% ipython --no-banner

In [1]: import numpy as np

In [2]: np.set_printoptions(precision=2, suppress=True, linewidth=120, floatmode="fixed")

In [3]: B = np.array([[-2, 2], [-3, 3]])

In [4]: K = np.kron(np.eye(2, dtype=int), B)

In [5]: K
Out[5]: 
array([[-2,  2,  0,  0],
       [-3,  3,  0,  0],
       [ 0,  0, -2,  2],
       [ 0,  0, -3,  3]])

In [6]: r = np.linalg.matrix_rank(K)

In [7]: r
Out[7]: np.int64(2)

In [8]: N = np.linalg.svd(K)[2][r:].T

In [9]: [int(np.linalg.matrix_rank(K[:i])) for i in range(1, len(K) + 1)]
Out[9]: [1, 1, 2, 2]

In [10]: [int(np.linalg.matrix_rank(np.delete(K, i, axis=0))) for i in range(4)]
Out[10]: [2, 2, 2, 2]

In [11]: proj = np.triu(np.array([[-3, -2, 1, 2], [-1, -3, -1, 2], [0, -1, -2, 3], [2, 3, -2, 3]]), 1) + np.eye(4)

In [12]: B = proj @ K @ np.linalg.inv(proj)

In [13]: proj @ K - K @ proj
Out[13]: 
array([[  6.00, -10.00,  -4.00,   8.00],
       [  0.00,  -6.00,   2.00,   4.00],
       [  0.00,   0.00,  -9.00,  15.00],
       [  0.00,   0.00,   0.00,   9.00]])

In [14]: np.linalg.matrix_rank(B)
Out[14]: np.int64(2)

In [15]: round(float(np.linalg.det(B)), 2)
Out[15]: 0.0

In [16]: np.allclose(K[:-1].T @ np.linalg.lstsq(K[:-1].T, K[-1])[0], K[-1])
Out[16]: True

In [17]: np.linalg.lstsq(K[:-1].T, K[-1])[2]
Out[17]: np.int32(2)

In [18]: np.unique(K.round(6), axis=0).shape
Out[18]: (4, 4)

In [19]: feats = np.load("data.npy")

In [20]: feats
Out[20]: 
array([[1, 0, 0],
       [6, 1, 0],
       [0, 2, 1]])

In [21]: evals, vecs = np.linalg.eig(feats)

In [22]: feats @ vecs[:, 0] - evals[0] * vecs[:, 0]
Out[22]: array([0.00, 0.00, 0.00])

In [23]: np.sort(np.linalg.eigvals(np.linalg.inv(feats)))
Out[23]: array([1.00, 1.00, 1.00])

In [24]: evals
Out[24]: array([1.00, 1.00, 1.00])

In [25]: B = np.array([[-6, 8, 4], [-3, -1, 9]])

In [26]: C = np.kron(B, feats)

In [27]: np.linalg.matrix_rank(C)
Out[27]: np.int64(6)

In [28]: C
Out[28]: 
array([[ -6,   0,   0,   8,   0,   0,   4,   0,   0],
       [-36,  -6,   0,  48,   8,   0,  24,   4,   0],
       [  0, -12,  -6,   0,  16,   8,   0,   8,   4],
       [ -3,   0,   0,  -1,   0,   0,   9,   0,   0],
       [-18,  -3,   0,  -6,  -1,   0,  54,   9,   0],
       [  0,  -6,  -3,   0,  -2,  -1,   0,  18,   9]])

In [29]: C.shape
Out[29]: (6, 9)

In [30]: T = np.stack([C, -3 * C, C[::-1]])

In [31]: T.shape
Out[31]: (3, 6, 9)

In [32]: (T @ C.T).shape
Out[32]: (3, 6, 6)

In [33]: np.linalg.matrix_rank(T.reshape(3, -1))
Out[33]: np.int64(2)

In [34]: rng = np.random.default_rng(3)

In [35]: J = np.eye(2, dtype=int)[rng.permutation(2)]

In [36]: J
Out[36]: 
array([[0, 1],
       [1, 0]])

In [37]: J @ J
Out[37]: 
array([[1, 0],
       [0, 1]])

In [38]: L = np.diag(J.sum(axis=1)) - J

In [39]: L
Out[39]: 
array([[ 1, -1],
       [-1,  1]])

In [40]: (np.linalg.eigvalsh(L) < 1e-8).sum()
Out[40]: np.int64(1)

In [41]: np.linalg.matrix_rank(L)
Out[41]: np.int64(1)

In [42]: F = np.loadtxt("block19.csv", delimiter=",")

In [43]: F
Out[43]: 
array([[ 1.00,  1.00,  1.00,  1.00,  1.00,  1.00,  1.00,  1.00],
       [ 1.00, -1.00,  1.00, -1.00, -1.00,  1.00, -1.00,  1.00],
       [ 1.00,  1.00, -1.00, -1.00, -1.00, -1.00,  1.00,  1.00]])

In [44]: F.reshape(-1, 2)
Out[44]: 
array([[ 1.00,  1.00],
       [ 1.00,  1.00],
       [ 1.00,  1.00],
       [ 1.00,  1.00],
       [ 1.00, -1.00],
       [ 1.00, -1.00],
       [-1.00,  1.00],
       [-1.00,  1.00],
       [ 1.00,  1.00],
       [-1.00, -1.00],
       [-1.00, -1.00],
       [ 1.00,  1.00]])

In [45]: F.ravel(order="F")
Out[45]: 
array([ 1.00,  1.00,  1.00,  1.00, -1.00,  1.00,  1.00,  1.00, -1.00,  1.00, -1.00, -1.00,  1.00, -1.00, -1.00,  1.00,
        1.00, -1.00,  1.00, -1.00,  1.00,  1.00,  1.00,  1.00])

In [46]: F.reshape(2, -1)
Out[46]: 
array([[ 1.00,  1.00,  1.00,  1.00,  1.00,  1.00,  1.00,  1.00,  1.00, -1.00,  1.00, -1.00],
       [-1.00,  1.00, -1.00,  1.00,  1.00,  1.00, -1.00, -1.00, -1.00, -1.00,  1.00,  1.00]])

In [47]: T = F.reshape(3, 2, -1)

In [48]: T.shape
Out[48]: (3, 2, 4)

In [49]: np.swapaxes(T, 1, 2)[0]
Out[49]: 
array([[1.00, 1.00],
       [1.00, 1.00],
       [1.00, 1.00],
       [1.00, 1.00]])

In [50]: T.sum(axis=1)
Out[50]: 
array([[2.00, 2.00, 2.00, 2.00],
       [0.00, 0.00, 0.00, 0.00],
       [0.00, 0.00, 0.00, 0.00]])

In [51]: T.transpose(1, 0, 2)
Out[51]: 
array([[[ 1.00,  1.00,  1.00,  1.00],
        [ 1.00, -1.00,  1.00, -1.00],
        [ 1.00,  1.00, -1.00, -1.00]],

       [[ 1.00,  1.00,  1.00,  1.00],
        [-1.00,  1.00, -1.00,  1.00],
        [-1.00, -1.00,  1.00,  1.00]]])

In [52]: mat = np.load("arr.npy")

In [53]: mat
Out[53]: 
array([[-2.48,  1.48, -0.81],
       [ 0.75, -0.31, -2.89],
       [-1.51, -2.59, -0.12]])

In [54]: O, r_ = np.linalg.qr(mat)

In [55]: np.allclose(r_.T @ r_, mat.T @ mat)
Out[55]: True

In [56]: O
Out[56]: 
array([[-0.83,  0.49, -0.27],
       [ 0.25, -0.10, -0.96],
       [-0.50, -0.86, -0.04]])

In [57]: round(float(np.trace(O @ O.T)), 2)
Out[57]: 3.0

In [58]: B = mat + rng.integers(-2, 3, (3, 1)) @ rng.integers(-2, 3, (1, 3))

In [59]: B
Out[59]: 
array([[ 1.52, -2.52, -4.81],
       [ 4.75, -4.31, -6.89],
       [ 0.49, -4.59, -2.12]])

In [60]: B - mat
Out[60]: 
array([[ 4.00, -4.00, -4.00],
       [ 4.00, -4.00, -4.00],
       [ 2.00, -2.00, -2.00]])

In [61]: np.abs(B - mat).sum(axis=1)
Out[61]: array([12.00, 12.00,  6.00])

In [62]: np.round(np.linalg.svd(B - mat, compute_uv=False), 2) + 0
Out[62]: array([10.39,  0.00,  0.00])

In [63]: np.round(mat.T @ mat, 2) + 0
Out[63]: 
array([[9.00, 0.00, 0.00],
       [0.00, 9.00, 0.00],
       [0.00, 0.00, 9.00]])

In [64]: np.linalg.svd(mat, compute_uv=False)
Out[64]: array([3.00, 3.00, 3.00])

In [65]: proj = np.triu(np.array([[-1, -2, -2], [1, 1, -1], [1, 0, 2]]), 1) + np.eye(3)

In [66]: B = proj @ mat @ np.linalg.inv(proj)

In [67]: np.linalg.matrix_rank(B)
Out[67]: np.int64(3)

In [68]: np.poly(B)
Out[68]: array([  1.00,   2.91,  -8.72, -27.00])

In [69]: B
Out[69]: 
array([[-0.97,  5.34,  8.60],
       [ 2.26,  6.81,  8.57],
       [-1.51, -5.61, -8.74]])

In [70]: O, vecs = np.linalg.qr(mat[:, :1])[0], np.linalg.qr(mat[:, 1:])[0]

In [71]: sv = np.linalg.svd(O.T @ vecs, compute_uv=False)

In [72]: (sv > 0.9).sum()
Out[72]: np.int64(0)

In [73]: sv.round(2) + 0
Out[73]: array([0.00])

In [74]: np.degrees(np.arccos(sv.clip(0, 1)))
Out[74]: array([90.00])

In [75]: M = np.load("sample8.npy")

In [76]: M
Out[76]: 
array([[ 1,  4, -2,  0],
       [ 4, 16, -8,  0],
       [-2, -8,  4,  0],
       [ 0,  0,  0,  0]])

In [77]: B = M + rng.integers(-2, 3, (4, 1)) @ rng.integers(-2, 3, (1, 4))

In [78]: B
Out[78]: 
array([[  1,   4,  -2,   0],
       [  4,  14,  -8,   2],
       [ -2, -10,   4,   2],
       [  0,  -1,   0,   1]])

In [79]: np.abs(B - M).sum(axis=1)
Out[79]: array([0, 4, 4, 2])

In [80]: evals, vecs = np.linalg.eigh(M)

In [81]: x0 = np.array([0, 2, -2, 2])

In [82]: x0 @ M @ x0 / (x0 @ x0), round(evals[0], 2), round(float(evals[-1]), 2)
Out[82]: (np.float64(12.0), np.float64(-0.0), 21.0)

In [83]: x0 @ M @ x0
Out[83]: np.int64(144)

In [84]: np.abs(M).sum(axis=1).max(), round(np.abs(evals).max(), 2)
Out[84]: (np.int64(28), np.float64(21.0))

In [85]: vecs * np.abs(evals) @ vecs.T
Out[85]: 
array([[ 1.00,  4.00, -2.00,  0.00],
       [ 4.00, 16.00, -8.00,  0.00],
       [-2.00, -8.00,  4.00,  0.00],
       [ 0.00,  0.00,  0.00,  0.00]])

In [86]: evals, vecs = np.linalg.eigh(M)

In [87]: (evals > 1e-8).sum(), (evals < -1e-8).sum()
Out[87]: (np.int64(1), np.int64(0))

In [88]: np.linalg.eigvalsh(M + 5 * np.eye(4))
Out[88]: array([ 5.00,  5.00,  5.00, 26.00])

In [89]: np.round(np.linalg.svd(M, compute_uv=False), 2) + 0
Out[89]: array([21.00,  0.00,  0.00,  0.00])

In [90]: np.round(np.linalg.eigvalsh(M @ M), 2) + 0
Out[90]: array([  0.00,   0.00,   0.00, 441.00])

In [91]: idx = rng.permutation(4)

In [92]: idx
Out[92]: array([0, 1, 3, 2])

In [93]: B = M[idx][:, idx]

In [94]: np.round(np.sort(np.abs(np.linalg.eigvals(B))), 2) + 0
Out[94]: array([ 0.00,  0.00,  0.00, 21.00])

In [95]: round(float(np.linalg.det(B)), 2), round(float(np.linalg.det(M[idx])), 2)
Out[95]: (0.0, 0.0)

In [96]: B
Out[96]: 
array([[ 1,  4,  0, -2],
       [ 4, 16,  0, -8],
       [ 0,  0,  0,  0],
       [-2, -8,  0,  4]])

In [97]: np.allclose(B, M)
Out[97]: False

In [98]: O, _ = np.linalg.qr(np.array([[0.2], [0.5], [1.6], [-0.6]]))

In [99]: A = O @ O.T

In [100]: A
Out[100]: 
array([[ 0.01,  0.03,  0.10, -0.04],
       [ 0.03,  0.08,  0.25, -0.09],
       [ 0.10,  0.25,  0.80, -0.30],
       [-0.04, -0.09, -0.30,  0.11]])

In [101]: x0 = np.array([1, 1, 1, 1])

In [102]: A @ x0
Out[102]: array([ 0.11,  0.26,  0.85, -0.32])

In [103]: round(float((x0 - A @ x0) @ (A @ x0)), 2)
Out[103]: 0.0

In [104]: round(float(np.trace(A)), 2)
Out[104]: 1.0

In [105]: proj = np.triu(np.array([[0, 2, 2, 2], [0, 3, 3, 1], [0, 3, 0, 0], [3, 2, 2, 0]]), 1) + np.eye(4)

In [106]: B = proj @ M @ np.linalg.inv(proj)

In [107]: B
Out[107]: 
array([[  5.00,  10.00, -50.00, -20.00],
       [ -2.00,  -4.00,  20.00,   8.00],
       [ -2.00,  -4.00,  20.00,   8.00],
       [  0.00,   0.00,   0.00,   0.00]])

In [108]: round(float(np.linalg.norm(A, 2) / np.linalg.norm(A)), 2)
Out[108]: 1.0

In [109]: np.argsort(-np.linalg.norm(A, axis=0).round(6), kind="stable")[:3]
Out[109]: array([2, 3, 1])

In [110]: data = np.load("out4.npy")

In [111]: data
Out[111]: 
array([[ 2,  0,  0],
       [ 2, -1,  2],
       [ 1,  0,  0]])

In [112]: left, sv, VT = np.linalg.svd(data)

In [113]: sv.round(2) + 0
Out[113]: array([3.45, 1.45, 0.00])

In [114]: B = left[:, :2] @ np.diag(sv[:2]) @ VT[:2]

In [115]: B.round(2) + 0
Out[115]: 
array([[ 2.00,  0.00,  0.00],
       [ 2.00, -1.00,  2.00],
       [ 1.00,  0.00,  0.00]])

In [116]: round(float(np.linalg.norm(data - B) / np.linalg.norm(data)), 2)
Out[116]: 0.0

In [117]: round(float(np.linalg.norm(data - B, 2)), 2), round(sv[2], 2)
Out[117]: (0.0, np.float64(0.0))
